In [1]: import numpy as np

In [2]: from numpy import linalg as LA

In [3]: np.set_printoptions(precision=1, suppress=True, linewidth=120, legacy="1.25")

In [4]: def tidy(a):
   ...:     return np.round(a, 1) + 0
   ...: 

In [5]: E = np.array([[-1.0, 5.0, 0.0], [5.0, -1.0, 5.0], [0.0, 5.0, -2.0]])

In [6]: # equal to its transpose

In [7]: rng = np.random.default_rng(464)

In [8]: M2 = E + rng.integers(-2, 3, (3, 2)) @ rng.integers(-2, 3, (2, 3))

In [9]: M2
Out[9]: 
array([[-5.,  9.,  2.],
       [ 3.,  1.,  6.],
       [-4.,  3., -2.]])

In [10]: LA.matrix_rank(M2 - E, tol=1e-8)
Out[10]: 2

In [11]: W0 = np.array([[27, 36, 45], [-3, -4, -5], [-12, -16, -20]])

In [12]: # rows and columns are dependent

In [13]: tidy(W0 @ LA.pinv(W0) @ W0)
Out[13]: 
array([[ 27.,  36.,  45.],
       [ -3.,  -4.,  -5.],
       [-12., -16., -20.]])

In [14]: np.abs(np.diag(LA.qr(W0)[1])) > 1e-9
Out[14]: array([ True, False, False])

In [15]: LA.lstsq(W0[:-1].T, W0[-1])[2]
Out[15]: 1

In [16]: np.unique(W0.round(6), axis=0).shape
Out[16]: (3, 3)

In [17]: m1 = np.load("a.npy")

In [18]: m1
Out[18]: 
array([[0, 0, 1, 0],
       [0, 1, 0, 0],
       [1, 0, 0, 0],
       [0, 0, 0, 1]])

In [19]: x = np.array([1, 3, 0, 3])

In [20]: [p for p in range(1, 25) if np.allclose(LA.matrix_power(m1, p), np.eye(4))]
Out[20]: [2, 4, 6, 8, 10, 12, 14, 16, 18, 20, 22, 24]

In [21]: tidy(LA.det(m1))
Out[21]: -1.0

In [22]: tidy(LA.inv(m1))
Out[22]: 
array([[0., 0., 1., 0.],
       [0., 1., 0., 0.],
       [1., 0., 0., 0.],
       [0., 0., 0., 1.]])

In [23]: tidy(np.abs(LA.eigvals(m1)))
Out[23]: array([1., 1., 1., 1.])

In [24]: M2 = m1 + rng.integers(-2, 3, (4, 1)) @ rng.integers(-2, 3, (1, 4))

In [25]: M2
Out[25]: 
array([[-2, -4,  5,  2],
       [ 2,  5, -4, -2],
       [ 1,  0,  0,  0],
       [ 2,  4, -4, -1]])

In [26]: M2 - m1
Out[26]: 
array([[-2, -4,  4,  2],
       [ 2,  4, -4, -2],
       [ 0,  0,  0,  0],
       [ 2,  4, -4, -2]])

In [27]: tidy(LA.svd(M2 - m1, compute_uv=False))
Out[27]: array([11.,  0.,  0.,  0.])

In [28]: LA.matrix_rank(M2 - m1, tol=1e-8)
Out[28]: 1
